$ ipython --no-banner

In [1]: import numpy as np

In [2]: np.set_printoptions(precision=4, suppress=True, linewidth=160, sign=" ")

In [3]: J = np.loadtxt("run16.csv", delimiter=",")

In [4]: J
Out[4]: 
array([[ 0.,  0.,  0.,  0.,  0.,  0.,  0.],
       [ 0.,  0.,  0.,  5.,  0.,  0.,  0.],
       [ 7.,  0.,  0.,  0.,  0.,  0.,  0.],
       [ 0.,  5.,  0.,  0.,  0.,  0.,  0.],
       [ 0.,  0.,  0.,  0.,  0.,  2.,  0.],
       [ 0.,  0.,  0.,  0.,  0.,  0.,  4.],
       [ 0.,  0.,  0.,  0.,  4.,  0.,  0.]])

In [5]: J[:, 6] @ J[:, 2]
Out[5]: np.float64(0.0)

In [6]: J @ J.T
Out[6]: 
array([[  0.,   0.,   0.,   0.,   0.,   0.,   0.],
       [  0.,  25.,   0.,   0.,   0.,   0.,   0.],
       [  0.,   0.,  49.,   0.,   0.,   0.,   0.],
       [  0.,   0.,   0.,  25.,   0.,   0.,   0.],
       [  0.,   0.,   0.,   0.,   4.,   0.,   0.],
       [  0.,   0.,   0.,   0.,   0.,  16.,   0.],
       [  0.,   0.,   0.,   0.,   0.,   0.,  16.]])

In [7]: J.T @ J
Out[7]: 
array([[ 49.,   0.,   0.,   0.,   0.,   0.,   0.],
       [  0.,  25.,   0.,   0.,   0.,   0.,   0.],
       [  0.,   0.,   0.,   0.,   0.,   0.,   0.],
       [  0.,   0.,   0.,  25.,   0.,   0.,   0.],
       [  0.,   0.,   0.,   0.,  16.,   0.,   0.],
       [  0.,   0.,   0.,   0.,   0.,   4.,   0.],
       [  0.,   0.,   0.,   0.,   0.,   0.,  16.]])

In [8]: np.linalg.norm(J, axis=0)
Out[8]: array([ 7.,  5.,  0.,  5.,  4.,  2.,  4.])

In [9]: mat = np.load("sample5.npy")

In [10]: mat
Out[10]: 
array([[ 3.4822, -7.912 ,  4.4761,  1.8859, -6.9272, -1.4328],
       [-0.6963, -4.9805,  5.8827,  3.5253, -4.8933, -1.2696],
       [ 3.8093, -6.0177,  0.329 ,  0.035 , -3.6716,  0.9963],
       [ 5.1167, -8.4342,  0.0678, -0.1423, -4.8872,  1.8805]])

In [11]: U, sigma, vt = np.linalg.svd(mat)

In [12]: sigma
Out[12]: array([ 19.3255,   7.7676,   1.5754,   0.1079])

In [13]: out = U[:, :3] @ np.diag(sigma[:3]) @ vt[:3]

In [14]: round(float(np.linalg.norm(mat - out) / np.linalg.norm(mat)), 4)
Out[14]: 0.0052

In [15]: round(np.linalg.norm(mat - out, 2), 4), np.round(sigma[3], 4)
Out[15]: (np.float64(0.1079), np.float64(0.1079))

In [16]: W0 = 5 * np.eye(6) + np.eye(6, k=1)

In [17]: print(W0)
[[ 5.  1.  0.  0.  0.  0.]
 [ 0.  5.  1.  0.  0.  0.]
 [ 0.  0.  5.  1.  0.  0.]
 [ 0.  0.  0.  5.  1.  0.]
 [ 0.  0.  0.  0.  5.  1.]
 [ 0.  0.  0.  0.  0.  5.]]

In [18]: rng = np.random.default_rng(94038)

In [19]: z = rng.permutation(6)

In [20]: z
Out[20]: array([ 5,  4,  1,  2,  3,  0])

In [21]: out = W0[z][:, z]

In [22]: np.sort(np.abs(np.linalg.eigvals(out)))
Out[22]: array([ 5.,  5.,  5.,  5.,  5.,  5.])

In [23]: np.diag(out)
Out[23]: array([ 5.,  5.,  5.,  5.,  5.,  5.])

In [24]: W0 @ W0
Out[24]: 
array([[ 25.,  10.,   1.,   0.,   0.,   0.],
       [  0.,  25.,  10.,   1.,   0.,   0.],
       [  0.,   0.,  25.,  10.,   1.,   0.],
       [  0.,   0.,   0.,  25.,  10.,   1.],
       [  0.,   0.,   0.,   0.,  25.,  10.],
       [  0.,   0.,   0.,   0.,   0.,  25.]])

In [25]: (W0 + W0.T) / 2
Out[25]: 
array([[ 5. ,  0.5,  0. ,  0. ,  0. ,  0. ],
       [ 0.5,  5. ,  0.5,  0. ,  0. ,  0. ],
       [ 0. ,  0.5,  5. ,  0.5,  0. ,  0. ],
       [ 0. ,  0. ,  0.5,  5. ,  0.5,  0. ],
       [ 0. ,  0. ,  0. ,  0.5,  5. ,  0.5],
       [ 0. ,  0. ,  0. ,  0. ,  0.5,  5. ]])

In [26]: np.allclose(W0, W0.T)
Out[26]: False

In [27]: round(np.abs(np.linalg.eigvals(W0)).max(), 4)
Out[27]: np.float64(5.0)

In [28]: np.allclose(W0 @ W0.T, W0.T @ W0)
Out[28]: False

In [29]: np.linalg.matrix_power(W0, 3)
Out[29]: 
array([[ 125.,   75.,   15.,    1.,    0.,    0.],
       [   0.,  125.,   75.,   15.,    1.,    0.],
       [   0.,    0.,  125.,   75.,   15.,    1.],
       [   0.,    0.,    0.,  125.,   75.,   15.],
       [   0.,    0.,    0.,    0.,  125.,   75.],
       [   0.,    0.,    0.,    0.,    0.,  125.]])

In [30]: z = rng.permutation(6)

In [31]: out = W0[:, z] * rng.choice([-1, 1], 6)

In [32]: out
Out[32]: 
array([[-1., -0., -0., -0., -0.,  5.],
       [-5., -0., -0., -1., -0.,  0.],
       [-0., -0., -1., -5., -0.,  0.],
       [-0., -1., -5., -0., -0.,  0.],
       [-0., -5., -0., -0., -1.,  0.],
       [-0., -0., -0., -0., -5.,  0.]])

In [33]: U, _, vt = np.linalg.svd(W0.T @ out)

In [34]: np.round(np.linalg.lstsq(W0, out)[0], 4) + 0
Out[34]: 
array([[ 0.,  0.,  0.,  0.,  0.,  1.],
       [-1.,  0.,  0.,  0.,  0.,  0.],
       [ 0.,  0.,  0., -1.,  0.,  0.],
       [ 0.,  0., -1.,  0.,  0.,  0.],
       [ 0., -1.,  0.,  0.,  0.,  0.],
       [ 0.,  0.,  0.,  0., -1.,  0.]])

In [35]: np.round(U @ vt, 4) + 0
Out[35]: 
array([[ 0.,  0.,  0.,  0.,  0.,  1.],
       [-1.,  0.,  0.,  0.,  0.,  0.],
       [ 0.,  0.,  0., -1.,  0.,  0.],
       [ 0.,  0., -1.,  0.,  0.,  0.],
       [ 0., -1.,  0.,  0.,  0.,  0.],
       [ 0.,  0.,  0.,  0., -1.,  0.]])

In [36]: z
Out[36]: array([ 1,  4,  3,  2,  5,  0])

In [37]: data = np.load("block11.npy")

In [38]: data
Out[38]: 
array([[ 0,  1,  1],
       [ 1,  0,  1],
       [ 1,  1,  0]])

In [39]: # equal to its transpose

In [40]: th = np.radians(30)

In [41]: r_ = np.eye(3)

In [42]: r_[0, 0] = r_[1, 1] = np.cos(th)

In [43]: r_[0, 1], r_[1, 0] = -np.sin(th), np.sin(th)

In [44]: r_
Out[44]: 
array([[ 0.866, -0.5  ,  0.   ],
       [ 0.5  ,  0.866,  0.   ],
       [ 0.   ,  0.   ,  1.   ]])

In [45]: out = data @ r_.T

In [46]: np.linalg.svd(data, compute_uv=False), np.linalg.svd(out, compute_uv=False)
Out[46]: (array([ 2.,  1.,  1.]), array([ 2.,  1.,  1.]))

In [47]: np.abs(out - data).max(axis=0)
Out[47]: array([ 0.634,  0.5  ,  0.   ])

In [48]: ev, vecs = np.linalg.eigh(data)

In [49]: np.linalg.eigvalsh(data + 5 * np.eye(3))
Out[49]: array([ 4.,  4.,  7.])

In [50]: np.round(vecs.T @ data @ vecs, 4) + 0
Out[50]: 
array([[-1.,  0.,  0.],
       [ 0., -1.,  0.],
       [ 0.,  0.,  2.]])

In [51]: np.unique(ev.round(6) + 0, return_counts=True)[1]
Out[51]: array([ 2,  1])

In [52]: feats = np.loadtxt("arr.csv", delimiter=",")

In [53]: print(feats)
[[ 1. -1.  1. -1.  1. -1.  1. -1.]
 [ 1.  1.  1.  1.  1.  1.  1.  1.]
 [ 1. -1. -1.  1.  1. -1. -1.  1.]
 [ 1. -1. -1.  1. -1.  1.  1. -1.]
 [ 1.  1. -1. -1.  1.  1. -1. -1.]
 [ 1. -1.  1. -1. -1.  1. -1.  1.]]

In [54]: U, sigma, vt = np.linalg.svd(feats, full_matrices=False)

In [55]: U.shape, sigma.shape, vt.shape
Out[55]: ((6, 6), (6,), (6, 8))

In [56]: print(np.cumsum(sigma ** 2) / np.sum(sigma ** 2))
[ 0.1667  0.3333  0.5     0.6667  0.8333  1.    ]

In [57]: np.allclose(U * sigma @ vt, feats)
Out[57]: True

In [58]: print(np.round(U.T @ U, 4) + 0)
[[ 1.  0.  0.  0.  0.  0.]
 [ 0.  1.  0.  0.  0.  0.]
 [ 0.  0.  1.  0.  0.  0.]
 [ 0.  0.  0.  1.  0.  0.]
 [ 0.  0.  0.  0.  1.  0.]
 [ 0.  0.  0.  0.  0.  1.]]

In [59]: feats.ravel(order="F")
Out[59]: 
array([ 1.,  1.,  1.,  1.,  1.,  1., -1.,  1., -1., -1.,  1., -1.,  1.,  1., -1., -1., -1.,  1., -1.,  1.,  1.,  1., -1., -1.,  1.,  1.,  1., -1.,  1., -1.,
       -1.,  1., -1.,  1.,  1.,  1.,  1.,  1., -1.,  1., -1., -1., -1.,  1.,  1., -1., -1.,  1.])

In [60]: print(feats.reshape(-1, 2))
[[ 1. -1.]
 [ 1. -1.]
 [ 1. -1.]
 [ 1. -1.]
 [ 1.  1.]
 [ 1.  1.]
 [ 1.  1.]
 [ 1.  1.]
 [ 1. -1.]
 [-1.  1.]
 [ 1. -1.]
 [-1.  1.]
 [ 1. -1.]
 [-1.  1.]
 [-1.  1.]
 [ 1. -1.]
 [ 1.  1.]
 [-1. -1.]
 [ 1.  1.]
 [-1. -1.]
 [ 1. -1.]
 [ 1. -1.]
 [-1.  1.]
 [-1.  1.]]

In [61]: feats.reshape(2, -1)
Out[61]: 
array([[ 1., -1.,  1., -1.,  1., -1.,  1., -1.,  1.,  1.,  1.,  1.,  1.,  1.,  1.,  1.,  1., -1., -1.,  1.,  1., -1., -1.,  1.],
       [ 1., -1., -1.,  1., -1.,  1.,  1., -1.,  1.,  1., -1., -1.,  1.,  1., -1., -1.,  1., -1.,  1., -1., -1.,  1., -1.,  1.]])

In [62]: blk = feats.reshape(6, 2, -1)

In [63]: np.einsum("ihd,jhd->hij", blk, blk).shape
Out[63]: (2, 6, 6)

In [64]: np.swapaxes(blk, 1, 2)[0]
Out[64]: 
array([[ 1.,  1.],
       [-1., -1.],
       [ 1.,  1.],
       [-1., -1.]])

In [65]: print(blk.shape)
(6, 2, 4)

In [66]: blk.sum(axis=1)
Out[66]: 
array([[ 2., -2.,  2., -2.],
       [ 2.,  2.,  2.,  2.],
       [ 2., -2., -2.,  2.],
       [ 0.,  0.,  0.,  0.],
       [ 2.,  2., -2., -2.],
       [ 0.,  0.,  0.,  0.]])

In [67]: np.einsum("ihd,ihd->ih", blk, blk)
Out[67]: 
array([[ 4.,  4.],
       [ 4.,  4.],
       [ 4.,  4.],
       [ 4.,  4.],
       [ 4.,  4.],
       [ 4.,  4.]])

In [68]: out = feats / np.sqrt((feats ** 2).mean(axis=1, keepdims=True))

In [69]: print(np.linalg.matrix_rank(out) == np.linalg.matrix_rank(feats))
True

In [70]: out[0]
Out[70]: array([ 1., -1.,  1., -1.,  1., -1.,  1., -1.])

In [71]: feats - feats.mean(axis=1, keepdims=True)
Out[71]: 
array([[ 1., -1.,  1., -1.,  1., -1.,  1., -1.],
       [ 0.,  0.,  0.,  0.,  0.,  0.,  0.,  0.],
       [ 1., -1., -1.,  1.,  1., -1., -1.,  1.],
       [ 1., -1., -1.,  1., -1.,  1.,  1., -1.],
       [ 1.,  1., -1., -1.,  1.,  1., -1., -1.],
       [ 1., -1.,  1., -1., -1.,  1., -1.,  1.]])

In [72]: def softmax(z):
    ...:     e = np.exp(z - z.max(axis=-1, keepdims=True))
    ...:     return e / e.sum(axis=-1, keepdims=True)
    ...: 

In [73]: print(softmax(feats[0]))
[ 0.2202  0.0298  0.2202  0.0298  0.2202  0.0298  0.2202  0.0298]

In [74]: softmax(feats).sum(axis=1)
Out[74]: array([ 1.,  1.,  1.,  1.,  1.,  1.])

In [75]: np.round(softmax(10 * feats[0]), 4) + 0
Out[75]: array([ 0.25,  0.  ,  0.25,  0.  ,  0.25,  0.  ,  0.25,  0.  ])

In [76]: att = feats @ feats.T / np.sqrt(8)

In [77]: softmax(att)[0] @ feats
Out[77]: array([ 1.    , -0.8175,  0.7263, -0.7263,  0.8175, -0.635 ,  0.7263, -0.7263])

In [78]: print(softmax(att).round(6).argmax(axis=1))
[ 0  1  2  3  4  5]

In [79]: softmax(att + np.triu(np.full(att.shape, -np.inf), 1))
Out[79]: 
array([[ 1.    ,  0.    ,  0.    ,  0.    ,  0.    ,  0.    ],
       [ 0.0558,  0.9442,  0.    ,  0.    ,  0.    ,  0.    ],
       [ 0.0529,  0.0529,  0.8943,  0.    ,  0.    ,  0.    ],
       [ 0.0502,  0.0502,  0.0502,  0.8494,  0.    ,  0.    ],
       [ 0.0478,  0.0478,  0.0478,  0.0478,  0.8088,  0.    ],
       [ 0.0456,  0.0456,  0.0456,  0.0456,  0.0456,  0.7719]])

In [80]: softmax(att)
Out[80]: 
array([[ 0.7719,  0.0456,  0.0456,  0.0456,  0.0456,  0.0456],
       [ 0.0456,  0.7719,  0.0456,  0.0456,  0.0456,  0.0456],
       [ 0.0456,  0.0456,  0.7719,  0.0456,  0.0456,  0.0456],
       [ 0.0456,  0.0456,  0.0456,  0.7719,  0.0456,  0.0456],
       [ 0.0456,  0.0456,  0.0456,  0.0456,  0.7719,  0.0456],
       [ 0.0456,  0.0456,  0.0456,  0.0456,  0.0456,  0.7719]])

In [81]: arr = np.loadtxt("out1.csv", delimiter=",")

In [82]: arr
Out[82]: 
array([[ -3.6416, -22.9202, -24.4148, -26.5421,  -7.2248, -44.0978],
       [ -3.232 , -16.2678, -17.2633, -17.8693,  -6.2258, -32.7885],
       [ -3.1489, -15.092 , -15.9964, -16.3655,  -6.0127, -30.77  ],
       [ -3.1304, -14.838 , -15.7226, -16.0421,  -5.9649, -30.333 ],
       [ -3.0167, -13.3367, -14.1034, -14.1414,  -5.6688, -27.7416],
       [ -2.9946, -13.057 , -13.8017, -13.7896,  -5.6108, -27.2572],
       [ -2.6105,  -8.7732,  -9.1716,  -8.508 ,  -4.5909, -19.7467],
       [ -2.5112,  -7.8362,  -8.1572,  -7.3866,  -4.3267, -18.0734],
       [ -0.6631,   0.0024,   0.224 ,   0.4809,  -0.4033,  -1.7283],
       [ -0.3102,   0.0958,   0.2268,   0.2916,  -0.0925,  -0.6872],
       [ -0.2325,   0.0845,   0.1873,   0.2247,  -0.0525,  -0.4999],
       [ -0.1598,   0.0656,   0.1391,   0.1572,  -0.025 ,  -0.3349],
       [  0.025 ,  -0.0128,  -0.0254,  -0.025 ,  -0.0006,   0.0497],
       [  0.1193,  -0.0661,  -0.1293,  -0.1182,  -0.0144,   0.2325],
       [  0.2078,  -0.1221,  -0.2368,  -0.2022,  -0.0443,   0.3996],
       [  0.4257,  -0.2746,  -0.5327,  -0.3775,  -0.1909,   0.8091],
       [  0.4861,  -0.3181,  -0.6203,  -0.4143,  -0.2507,   0.9259],
       [  0.5311,  -0.3504,  -0.6865,  -0.4375,  -0.3008,   1.0149],
       [  0.7423,  -0.4933,  -1.0022,  -0.4867,  -0.6022,   1.4648],
       [  1.257 ,  -0.6737,  -1.6972,  -0.0157,  -1.8282,   2.9652],
       [  1.3027,  -0.6708,  -1.7464,   0.079 ,  -1.9733,   3.1385],
       [  1.692 ,  -0.461 ,  -2.0227,   1.3354,  -3.4683,   4.9799],
       [  2.0253,   0.0518,  -1.9864,   3.167 ,  -5.1404,   7.192 ],
       [  2.0659,   0.1394,  -1.9605,   3.4445,  -5.3698,   7.5082],
       [  2.2009,   0.4754,  -1.836 ,   4.462 ,  -6.1764,   8.6427],
       [  2.9472,   3.7833,   0.1381,  13.0526, -11.886 ,  17.5512],
       [  3.329 ,   6.6288,   2.1939,  19.7282, -15.6934,  24.1741],
       [  3.459 ,   7.8076,   3.087 ,  22.4067, -17.1377,  26.8013],
       [  3.6648,   9.9102,   4.7201,  27.0985, -19.5835,  31.3775],
       [  3.7432,  10.7902,   5.4158,  29.036 , -20.5671,  33.2598],
       [  3.8863,  12.5166,   6.7976,  32.7997, -22.4408,  36.9069],
       [  3.8971,  12.6525,   6.9071,  33.0939, -22.5854,  37.1916]])

In [83]: dist = np.linalg.norm(arr[:, None] - arr[None], axis=-1)

In [84]: np.flatnonzero(dist[31] < dist.mean() / 2)
Out[84]: array([ 28,  29,  30,  31])

In [85]: np.unravel_index(dist.round(6).argmax(), dist.shape)
Out[85]: (np.int64(0), np.int64(31))
